$ python3 -q
>>> import numpy as np
>>> import numpy.linalg as la
>>> np.set_printoptions(precision=3, suppress=True, linewidth=120, sign=" ")
>>> tidy = lambda a: np.round(a, 3) + 0
>>> data = np.array([[0.8, -1.3, 0.1, -0.5], [-0.5, 1.0, 0.5, 0.1], [1.6, 0.2, 1.5, -1.1]])
>>> data
array([[ 0.8, -1.3,  0.1, -0.5],
       [-0.5,  1. ,  0.5,  0.1],
       [ 1.6,  0.2,  1.5, -1.1]])
>>> tidy(data.mean(axis=0))
array([ 0.633, -0.033,  0.7  , -0.5  ])
>>> tidy(data.sum(axis=0))
array([ 1.9, -0.1,  2.1, -1.5])
>>> np.abs(data).max()
np.float64(1.6)
>>> r0 = np.array([-3, -3, 3])
>>> tidy(np.cross(data[2, :3], data[1, :3]))
array([-1.4 , -1.55,  1.7 ])
>>> tidy(np.polyval(r0, data[2]))
array([-9.48,  2.28, -8.25,  2.67])
>>> A2 = data / np.sqrt((data ** 2).mean(axis=1, keepdims=True))
>>> la.matrix_rank(A2) == la.matrix_rank(data)
np.True_
>>> tidy(data - data.mean(axis=1, keepdims=True))
array([[ 1.025, -1.075,  0.325, -0.275],
       [-0.775,  0.725,  0.225, -0.175],
       [ 1.05 , -0.35 ,  0.95 , -1.65 ]])
>>> x = np.array([1, 8, -2, 0])
>>> h = np.maximum(data @ x, 0)
>>> tidy(h)
array([ 0. ,  6.5,  0.2])
>>> tidy(np.maximum(data @ x, 0) - np.maximum(-data @ x, 0))
array([-9.8,  6.5,  0.2])
>>> tidy(np.maximum(data @ (3 * x), 0))
array([  0. ,  19.5,   0.6])
>>> np.flatnonzero(h > 1e-9)
array([ 1,  2])
>>> data * (h > 1e-9)[:, None]
array([[ 0. , -0. ,  0. , -0. ],
       [-0.5,  1. ,  0.5,  0.1],
       [ 1.6,  0.2,  1.5, -1.1]])
>>> tidy(np.tanh(data @ x))
array([-1.   ,  1.   ,  0.197])
>>> A2 = np.array([[3, 2], [5, 5]])
>>> cent = np.kron(A2, data)
>>> tidy(la.norm(cent, 2)), tidy(la.norm(A2, 2) * la.norm(data, 2))
(np.float64(20.701), np.float64(20.701))
>>> cent.shape
(6, 8)
>>> A = np.loadtxt("run10.csv", delimiter=",")
>>> tidy(A)
array([[ 0.5  ,  0.   ,  0.   ,  0.5  ],
       [ 0.25 ,  0.5  ,  0.25 ,  0.   ],
       [ 0.   ,  0.   ,  1.   ,  0.   ],
       [ 0.333,  0.   ,  0.333,  0.333]])
>>> tidy(la.eigvals(A))
array([ 0.5  ,  0.833,  0.   ,  1.   ])
>>> tidy(la.det(2 * A)), tidy(la.det(A))
(np.float64(0.0), np.float64(0.0))
>>> tidy(np.kron(np.eye(2, dtype=int), A))
array([[ 0.5  ,  0.   ,  0.   ,  0.5  ,  0.   ,  0.   ,  0.   ,  0.   ],
       [ 0.25 ,  0.5  ,  0.25 ,  0.   ,  0.   ,  0.   ,  0.   ,  0.   ],
       [ 0.   ,  0.   ,  1.   ,  0.   ,  0.   ,  0.   ,  0.   ,  0.   ],
       [ 0.333,  0.   ,  0.333,  0.333,  0.   ,  0.   ,  0.   ,  0.   ],
       [ 0.   ,  0.   ,  0.   ,  0.   ,  0.5  ,  0.   ,  0.   ,  0.5  ],
       [ 0.   ,  0.   ,  0.   ,  0.   ,  0.25 ,  0.5  ,  0.25 ,  0.   ],
       [ 0.   ,  0.   ,  0.   ,  0.   ,  0.   ,  0.   ,  1.   ,  0.   ],
       [ 0.   ,  0.   ,  0.   ,  0.   ,  0.333,  0.   ,  0.333,  0.333]])
>>> la.matrix_rank(A, rtol=0.1)
np.int64(3)
>>> la.cond(A) > 100
np.True_
>>> [round(float(x), 3) for x in la.svd(A, compute_uv=False)[:3]]
[1.131, 0.822, 0.503]
>>> K = np.array([[5, 1, 10, 2], [-2, 3, -4, 6], [15, 3, 5, 1], [-6, 9, -2, 3]])
>>> tidy(la.eigvals(K).sum().real)
np.float64(16.0)
>>> np.einsum("ij,ji->", K, K)
np.int64(420)
>>> np.kron(np.eye(2, dtype=int), K)
array([[ 5,  1, 10,  2,  0,  0,  0,  0],
       [-2,  3, -4,  6,  0,  0,  0,  0],
       [15,  3,  5,  1,  0,  0,  0,  0],
       [-6,  9, -2,  3,  0,  0,  0,  0],
       [ 0,  0,  0,  0,  5,  1, 10,  2],
       [ 0,  0,  0,  0, -2,  3, -4,  6],
       [ 0,  0,  0,  0, 15,  3,  5,  1],
       [ 0,  0,  0,  0, -6,  9, -2,  3]])
>>> np.einsum("ii->", K)
np.int64(16)
>>> tidy(np.poly(K))
array([   1.,  -16.,  -82., 1360., 7225.])
>>> A2 = np.array([[3, 1, 1], [3, 2, 2]])
>>> cent = np.kron(A2, K)
>>> tidy(la.norm(cent, 2)), tidy(la.norm(A2, 2) * la.norm(K, 2))
(np.float64(101.971), np.float64(101.971))
>>> cent.shape
(8, 12)
>>> rng = np.random.default_rng(318231)
>>> A2 = K + rng.integers(-2, 3, (4, 1)) @ rng.integers(-2, 3, (1, 4))
>>> A2
array([[ 5,  1, 10,  2],
       [ 0,  5, -5,  8],
       [19,  7,  3,  5],
       [-8,  7, -1,  1]])
>>> np.abs(A2 - K).sum(axis=1)
array([  0,   7,  14,   7])
>>> tidy(la.svd(A2 - K, compute_uv=False))
array([ 8.832,  0.   ,  0.   ,  0.   ])
>>> mat = np.load("data.npy")
>>> mat
array([[ 3.,  1.,  1.],
       [ 1.,  3.,  1.],
       [ 1.,  1.,  3.]])
>>> # symmetric, so the eigenvalues are real
>>> x = np.array([2, 3, 2])
>>> rhs = mat @ x
>>> c, lr = np.zeros(3), 1 / la.norm(mat, 2) ** 2
>>> for i in range(150):
...     c -= lr * mat.T @ (mat @ c - rhs)
...     if i % 50 == 0: print(i, round(la.norm(mat @ c - rhs), 3))
... 
0 1.372
50 0.0
100 0.0
>>> tidy(c)
array([ 2.,  3.,  2.])
>>> x = np.ones(3)
>>> for _ in range(5):
...     x = mat @ x
...     x /= la.norm(x)
...     print(round(x @ mat @ x, 3))
... 
5.0
5.0
5.0
5.0
5.0
>>> tidy(x)
array([ 0.577,  0.577,  0.577])
>>> tidy(la.eigvalsh(mat)[-1])
np.float64(5.0)
>>> X = np.loadtxt("sample16.csv", delimiter=",")
>>> X
array([[ 1.019,  1.177, -3.365],
       [ 1.125,  0.924, -2.886],
       [ 1.026,  1.534, -3.358],
       [ 0.043,  1.018, -2.758],
       [ 1.127,  1.017, -3.072],
       [ 0.803,  1.124, -3.014],
       [ 1.036,  1.3  , -3.045],
       [-1.085,  0.53 ,  2.959],
       [-0.846, -0.239,  2.775],
       [-0.932,  0.002,  3.767],
       [-0.749, -0.034,  3.127],
       [-1.26 ,  0.014,  2.697],
       [-1.155,  0.422,  3.67 ],
       [-1.012, -0.191,  3.052],
       [-3.118, -2.325,  0.683],
       [-3.204, -2.003,  1.522],
       [-3.428, -1.951,  1.482],
       [-3.143, -1.956,  1.11 ],
       [-3.415, -1.884,  1.13 ],
       [-2.756, -1.908,  1.124],
       [-3.403, -2.332,  1.592]])
>>> Xs = X - X.mean(axis=0)
>>> V = la.svd(Xs)[2][:2]
>>> A2 = Xs - Xs @ V.T @ V
>>> tidy((Xs @ V.T).std(axis=0))
array([ 3.045,  1.491])
>>> tidy(A2.std(axis=0))
array([ 0.154,  0.174,  0.017])
>>> tidy(la.norm(A2) / la.norm(Xs))
np.float64(0.069)
>>> tidy(np.cov(Xs @ V.T, rowvar=False))
array([[ 9.734,  0.   ],
       [ 0.   ,  2.334]])
>>> x = np.array([-6, -2, -7])
>>> rhs = X @ x
>>> tidy(la.pinv(X) @ X)
array([[ 1.,  0.,  0.],
       [ 0.,  1.,  0.],
       [ 0.,  0.,  1.]])
>>> tidy(la.lstsq(X, rhs)[0])
array([-6., -2., -7.])
>>> rhs = rhs + 0.02 * rng.normal(size=21)
>>> tidy(rhs)
array([ 15.084,  11.569,  14.264,  16.996,  12.734,  14.039,  12.504, -15.272, -13.873, -20.778, -17.335, -11.346,
       -19.587, -14.968,  18.566,  12.58 ,  14.098,  14.985,  16.383,  12.501,  13.931])
>>> c, *_ = la.lstsq(X, rhs)
>>> tidy(la.norm(rhs - X @ c))
np.float64(0.09)
>>> tidy(c)
array([-5.998, -2.004, -7.001])
>>> tidy(X.T @ (rhs - X @ c))
array([ 0.,  0.,  0.])
>>> r0 = np.array([1, -2, 2])
>>> tidy(np.polyval(r0, X[17]))
array([ 18.164,   9.738,   1.012])
>>> x = np.array([-2, 1, -2])
>>> rhs = X @ x
>>> c, lr = np.zeros(3), 1 / la.norm(X, 2) ** 2
>>> for i in range(3):
...     c -= lr * X.T @ (X @ c - rhs)
...     if i % 1 == 0: print(i, round(la.norm(X @ c - rhs), 3))
... 
0 12.153
1 9.606
2 7.762
>>> tidy(c)
array([-0.373, -0.152, -1.35 ])
>>> P = X @ la.solve(X.T @ X, X.T)
>>> np.allclose(P @ P, P)
True
>>> la.matrix_rank(np.eye(21) - P)
np.int64(18)
>>> tidy(P @ X[:, 1])
array([ 1.177,  0.924,  1.534,  1.018,  1.017,  1.124,  1.3  ,  0.53 , -0.239,  0.002, -0.034,  0.014,  0.422, -0.191,
       -2.325, -2.003, -1.951, -1.956, -1.884, -1.908, -2.332])
>>> F = np.load("arr.npy")
>>> F
array([[  41,   23,   -5,   15],
       [  23,   87,    3,   19],
       [  -5,    3,   87, -101],
       [  15,   19, -101,  154]])
>>> # symmetric, so the eigenvalues are real
>>> left, sig, Vh = la.svd(F, full_matrices=False)
>>> np.abs(left[:, 0]).round(6).argmax()
np.int64(3)
>>> tidy(np.sqrt((sig ** 2).sum())), tidy(la.norm(F))
(np.float64(251.466), np.float64(251.466))
>>> tidy(left.T @ F @ Vh.T)
array([[ 229.847,    0.   ,    0.   ,    0.   ],
       [   0.   ,   96.458,    0.   ,    0.   ],
       [   0.   ,    0.   ,   31.095,    0.   ],
       [   0.   ,    0.   ,    0.   ,   11.601]])
>>> tidy(sig)
array([ 229.847,   96.458,   31.095,   11.601])
>>> left.shape, sig.shape, Vh.shape
((4, 4), (4,), (4, 4))
>>> tidy(np.cumsum(sig ** 2) / np.sum(sig ** 2))
array([ 0.835,  0.983,  0.998,  1.   ])
>>> q, Rm = la.qr(F)
>>> np.allclose(Rm.T @ Rm, F.T @ F)
True
>>> np.trace(q @ q.T)
np.float64(4.0)
>>> tidy(abs(Rm[0, 0])), tidy(la.norm(F[:, 0]))
(np.float64(49.598), np.float64(49.598))
>>> tidy(np.abs(np.diag(Rm)))
array([  49.598,   65.337,  125.261,   19.702])
>>> low = la.cholesky(F)
>>> tidy(F / np.sqrt(np.outer(np.diag(F), np.diag(F))))
array([[ 1.   ,  0.385, -0.084,  0.189],
       [ 0.385,  1.   ,  0.034,  0.164],
       [-0.084,  0.034,  1.   , -0.873],
       [ 0.189,  0.164, -0.873,  1.   ]])
>>> la.eigvalsh(F).min() > 0
np.True_
>>> E = np.load("a.npy")
>>> E
array([[ 0.2  , -1.9  ,  0.7  , -0.3  ],
       [-0.1  , -0.9  , -0.5  , -0.4  ],
       [ 0.4  ,  0.4  , -0.1  , -0.7  ],
       [ 0.296,  0.429, -0.145, -0.789]])
>>> lab = rng.permutation(4)
>>> A2 = E[:, lab] * rng.choice([-1, 1], 4)
>>> A2
array([[ 1.9  , -0.7  , -0.3  ,  0.2  ],
       [ 0.9  ,  0.5  , -0.4  , -0.1  ],
       [-0.4  ,  0.1  , -0.7  ,  0.4  ],
       [-0.429,  0.145, -0.789,  0.296]])
>>> left, _, Vh = la.svd(E.T @ A2)
>>> tidy(la.lstsq(E, A2)[0])
array([[ 0.,  0.,  0.,  1.],
       [-1.,  0.,  0.,  0.],
       [ 0., -1.,  0.,  0.],
       [ 0.,  0.,  1.,  0.]])
>>> tidy(left @ Vh)
array([[ 0.,  0.,  0.,  1.],
       [-1.,  0.,  0.,  0.],
       [ 0., -1.,  0.,  0.],
       [ 0.,  0.,  1.,  0.]])
>>> lab = rng.permutation(4)
>>> lab
array([ 1,  2,  0,  3])
>>> A2 = E[lab][:, lab]
>>> tidy(la.det(A2)), tidy(la.det(E[lab]))
(np.float64(-0.171), np.float64(-0.171))
>>> M = np.tanh(np.array([[-0.6],
...     [-0.8],
...     [-0.4],
...     [0.1],
...     [1.0],
...     [1.2],
...     [1.0],
...     [-0.5],
...     [-0.8],
...     [-1.2],
...     [-1.7],
...     [-0.2],
...     [0.8],
...     [0.6],
...     [0.1],
...     [0.1],
...     [0.1]]) @ np.array([[-0.7, -0.4, 0.4]]))
>>> tidy(M)
array([[ 0.397,  0.235, -0.235],
       [ 0.508,  0.31 , -0.31 ],
       [ 0.273,  0.159, -0.159],
       [-0.07 , -0.04 ,  0.04 ],
       [-0.604, -0.38 ,  0.38 ],
       [-0.686, -0.446,  0.446],
       [-0.604, -0.38 ,  0.38 ],
       [ 0.336,  0.197, -0.197],
       [ 0.508,  0.31 , -0.31 ],
       [ 0.686,  0.446, -0.446],
       [ 0.831,  0.592, -0.592],
       [ 0.139,  0.08 , -0.08 ],
       [-0.508, -0.31 ,  0.31 ],
       [-0.397, -0.235,  0.235],
       [-0.07 , -0.04 ,  0.04 ],
       [-0.07 , -0.04 ,  0.04 ],
       [-0.07 , -0.04 ,  0.04 ]])
>>> lab = M[:, 1] > np.median(M[:, 1])
>>> r0 = M[lab].mean(axis=0) - M[~lab].mean(axis=0)
>>> ((M - M.mean(axis=0)) @ r0 > 0).astype(int)
array([ 1,  1,  1,  0,  0,  0,  0,  1,  1,  1,  1,  1,  0,  0,  0,  0,  0])
>>> np.argsort(-np.abs(r0).round(6), kind="stable")
array([ 0,  1,  2])
>>> tidy(r0)
array([ 0.802,  0.503, -0.503])
